In [1]: import numpy as np

In [2]: import numpy.linalg as la

In [3]: np.set_printoptions(suppress=True, linewidth=120)

In [4]: def rnd(a):
   ...:     return np.round(a, 3) + 0
   ...: 

In [5]: M2 = np.array([[-6, -9]])

In [6]: K = np.block([[np.zeros((1, 1)), M2], [M2.T, np.zeros((2, 2))]])

In [7]: K
Out[7]: 
array([[ 0., -6., -9.],
       [-6.,  0.,  0.],
       [-9.,  0.,  0.]])

In [8]: r = la.matrix_rank(K)

In [9]: r
Out[9]: np.int64(2)

In [10]: ns = la.svd(K)[2][r:].T

In [11]: K @ ns
Out[11]: 
array([[0.],
       [0.],
       [0.]])

In [12]: la.matrix_rank(K.T @ K), la.matrix_rank(K @ K.T)
Out[12]: (np.int64(2), np.int64(2))

In [13]: vals, V = la.eigvalsh(K)
Traceback (most recent call last):
  Cell In[13], line 1
    vals, V = la.eigvalsh(K)
ValueError: too many values to unpack (expected 2)


In [14]: vals, V = la.eigh(K)

In [15]: rnd(vals)
Out[15]: array([-10.817,   0.   ,  10.817])

In [16]: np.unique(vals.round(6) + 0, return_counts=True)[1]
Out[16]: array([1, 1, 1])

In [17]: rnd(np.abs(V[:, -1]))
Out[17]: array([0.707, 0.392, 0.588])

In [18]: vals.sum(), np.trace(K)
Out[18]: (np.float64(0.0), np.float64(0.0))

In [19]: rnd(V.T @ K @ V)
Out[19]: 
array([[-10.817,   0.   ,   0.   ],
       [  0.   ,   0.   ,   0.   ],
       [  0.   ,   0.   ,  10.817]])

In [20]: rnd(V.T @ V)
Out[20]: 
array([[1., 0., 0.],
       [0., 1., 0.],
       [0., 0., 1.]])

In [21]: rnd(la.eigvalsh(K @ K))
Out[21]: array([  0., 117., 117.])

In [22]: rnd(la.eigvalsh(K + 3 * np.eye(3)))
Out[22]: array([-7.817,  3.   , 13.817])

In [23]: [round(float(la.det(K[:i, :i])), 2) + 0 for i in range(1, 4)]
Out[23]: [0.0, -36.0, 0.0]

In [24]: X = np.load("dump.npy")

In [25]: X
Out[25]: 
array([[  2,   7,   3],
       [  8,   4,  -6],
       [  2,   5, -14]])

In [26]: O, Rm = la.qr(X)

In [27]: rnd(O.T @ O)
Out[27]: 
array([[1., 0., 0.],
       [0., 1., 0.],
       [0., 0., 1.]])

In [28]: rnd(np.trace(O @ O.T))
Out[28]: np.float64(3.0)

In [29]: rnd(O)
Out[29]: 
array([[-0.236,  0.799, -0.553],
       [-0.943, -0.326, -0.069],
       [-0.236,  0.505,  0.83 ]])

In [30]: rnd(O @ Rm)
Out[30]: 
array([[  2.,   7.,   3.],
       [  8.,   4.,  -6.],
       [  2.,   5., -14.]])

In [31]: vec = np.array([1, 2, 3])

In [32]: h = np.maximum(X @ vec, 0)

In [33]: np.flatnonzero(h > 1e-9)
Out[33]: array([0])

In [34]: rnd(np.tanh(X @ vec))
Out[34]: array([ 1.   , -0.964, -1.   ])

In [35]: X * (h > 1e-9)[:, None]
Out[35]: 
array([[2, 7, 3],
       [0, 0, 0],
       [0, 0, 0]])

In [36]: np.maximum(X @ (3 * vec), 0)
Out[36]: array([75,  0,  0])

In [37]: h
Out[37]: array([25,  0,  0])

In [38]: np.kron(np.eye(2, dtype=int), X)
Out[38]: 
array([[  2,   7,   3,   0,   0,   0],
       [  8,   4,  -6,   0,   0,   0],
       [  2,   5, -14,   0,   0,   0],
       [  0,   0,   0,   2,   7,   3],
       [  0,   0,   0,   8,   4,  -6],
       [  0,   0,   0,   2,   5, -14]])

In [39]: rnd(np.poly(X))
Out[39]: array([   1.,    8., -108., -744.])

In [40]: np.einsum("ii->", X)
Out[40]: np.int64(-8)

In [41]: rng = np.random.default_rng(221)

In [42]: lab = rng.permutation(3)

In [43]: lab
Out[43]: array([0, 2, 1])

In [44]: M2 = X[lab][:, lab]

In [45]: rnd(np.sort(np.abs(la.eigvals(M2))))
Out[45]: array([ 6.257, 10.068, 11.811])

In [46]: vals, V = la.eig(X)

In [47]: rnd(np.sort(la.eigvals(la.inv(X))))
Out[47]: array([-0.16 , -0.085,  0.099])

In [48]: rnd(np.sort(la.eigvals(X.T)))
Out[48]: array([-11.811,  -6.257,  10.068])

In [49]: rnd(vals)
Out[49]: array([ 10.068,  -6.257, -11.811])

In [50]: rnd(X @ V[:, 0] - vals[0] * V[:, 0])
Out[50]: array([0., 0., 0.])

In [51]: rnd(np.sort(la.eigvals(X @ X)))
Out[51]: array([ 39.151, 101.358, 139.491])

In [52]: W0 = np.load("sample19.npy")

In [53]: W0
Out[53]: 
array([[ 1, -1,  1, -1, -1,  1, -1,  1],
       [ 1,  1,  1,  1,  1,  1,  1,  1],
       [ 1,  1, -1, -1,  1,  1, -1, -1],
       [ 1, -1, -1,  1,  1, -1, -1,  1]])

In [54]: t3 = np.stack([W0, 2 * W0, W0[::-1]])

In [55]: (t3 @ W0.T).shape
Out[55]: (3, 4, 4)

In [56]: t3.sum(axis=0)
Out[56]: 
array([[ 4, -4,  2, -2, -2,  2, -4,  4],
       [ 4,  4,  2,  2,  4,  4,  2,  2],
       [ 4,  4, -2, -2,  4,  4, -2, -2],
       [ 4, -4, -2,  2,  2, -2, -4,  4]])

In [57]: t3.shape
Out[57]: (3, 4, 8)

In [58]: la.matrix_rank(t3)
Out[58]: array([4, 4, 4])

In [59]: la.matrix_rank(t3.reshape(3, -1))
Out[59]: np.int64(2)

In [60]: M2 = W0 / la.norm(W0, axis=1)
Traceback (most recent call last):
  Cell In[60], line 1
    M2 = W0 / la.norm(W0, axis=1)
ValueError: operands could not be broadcast together with shapes (4,8) (4,) 


In [61]: M2 = W0 / la.norm(W0, axis=1, keepdims=True)

In [62]: gram = M2 @ M2.T

In [63]: (gram - 2 * np.eye(4)).round(6).argmax(axis=1)
Out[63]: array([1, 0, 0, 0])

In [64]: rnd(la.norm(M2, axis=1))
Out[64]: array([1., 1., 1., 1.])

In [65]: rnd(gram)
Out[65]: 
array([[1., 0., 0., 0.],
       [0., 1., 0., 0.],
       [0., 0., 1., 0.],
       [0., 0., 0., 1.]])

In [66]: rnd(gram[1])
Out[66]: array([0., 1., 0., 0.])

In [67]: rnd(la.norm(W0, "nuc"))
Out[67]: np.float64(11.314)

In [68]: W0[0] @ W0[3]
Out[68]: np.int64(0)

In [69]: rnd(la.norm(W0, axis=1))
Out[69]: array([2.828, 2.828, 2.828, 2.828])

In [70]: la.norm(W0, axis=1).argmax()
Out[70]: np.int64(0)

In [71]: rnd(la.norm(W0, axis=0))
Out[71]: array([2., 2., 2., 2., 2., 2., 2., 2.])

In [72]: rnd(la.norm(W0, 1)), rnd(la.norm(W0, np.inf))
Out[72]: (np.float64(4.0), np.float64(8.0))

In [73]: rnd(la.norm(W0[0], 1)), rnd(la.norm(W0[0], np.inf))
Out[73]: (np.float64(8.0), np.float64(1.0))

In [74]: rnd(la.norm(W0[0] - W0[3]))
Out[74]: np.float64(4.0)

In [75]: m1 = np.load("mat.npy")

In [76]: m1
Out[76]: 
array([[-3.,  1.,  0.,  0.],
       [ 0., -3.,  1.,  0.],
       [ 0.,  0., -3.,  1.],
       [ 0.,  0.,  0., -3.]])

In [77]: Uu, s = la.svd(m1)
Traceback (most recent call last):
  Cell In[77], line 1
    Uu, s = la.svd(m1)
ValueError: too many values to unpack (expected 2)


In [78]: Uu, s, VT = la.svd(m1, full_matrices=False)

In [79]: rnd(s / s[0])
Out[79]: array([1.   , 0.884, 0.726, 0.581])

In [80]: Uu.shape, s.shape, VT.shape
Out[80]: ((4, 4), (4,), (4, 4))

In [81]: np.allclose(Uu * s @ VT, m1)
Out[81]: True

In [82]: np.abs(Uu[:, 0]).round(6).argmax()
Out[82]: np.int64(1)

In [83]: (s > 1e-8).sum()
Out[83]: np.int64(4)

In [84]: W1 = np.array([[1, 0, 3, 6, 8], [3, 6, 5, 8, 0], [1, 0, 4, 9, 3], [7, 8, 8, 8, 6]])

In [85]: c = np.array([2, 2, 0, 0, 1])

In [86]: act = np.maximum(m1 @ W1 + c, 0)

In [87]: la.matrix_rank(act)
Out[87]: np.int64(3)

In [88]: act
Out[88]: 
array([[ 2.,  8.,  0.,  0.,  0.],
       [ 0.,  0.,  0.,  0.,  4.],
       [ 6., 10.,  0.,  0.,  0.],
       [ 0.,  0.,  0.,  0.,  0.]])

In [89]: Z = np.array([[0, -3, 0], [1, -3, 0], [-3, -3, -2], [1, 1, -3], [-1, 0, -3]])

In [90]: act @ Z
Out[90]: 
array([[  8., -30.,   0.],
       [ -4.,   0., -12.],
       [ 10., -48.,   0.],
       [  0.,   0.,   0.]])

In [91]: W1 @ Z
Out[91]: 
array([[-11,  -6, -48],
       [ -1, -34, -34],
       [ -6,  -6, -44],
       [-14, -61, -58]])

In [92]: M2 = la.inv(m1)

In [93]: rnd(la.det(m1) * la.det(M2))
Out[93]: np.float64(1.0)

In [94]: rnd(la.det(m1) * M2)
Out[94]: 
array([[-27.,  -9.,  -3.,  -1.],
       [  0., -27.,  -9.,  -3.],
       [  0.,   0., -27.,  -9.],
       [  0.,   0.,   0., -27.]])

In [95]: rnd(la.slogdet(m1)[0])
Out[95]: np.float64(1.0)

In [96]: (np.abs(M2) > 1e-9).astype(int)
Out[96]: 
array([[1, 1, 1, 1],
       [0, 1, 1, 1],
       [0, 0, 1, 1],
       [0, 0, 0, 1]])

In [97]: m1 @ M2
Out[97]: 
array([[1., 0., 0., 0.],
       [0., 1., 0., 0.],
       [0., 0., 1., 0.],
       [0., 0., 0., 1.]])

In [98]: rnd(M2)
Out[98]: 
array([[-0.333, -0.111, -0.037, -0.012],
       [ 0.   , -0.333, -0.111, -0.037],
       [ 0.   ,  0.   , -0.333, -0.111],
       [ 0.   ,  0.   ,  0.   , -0.333]])
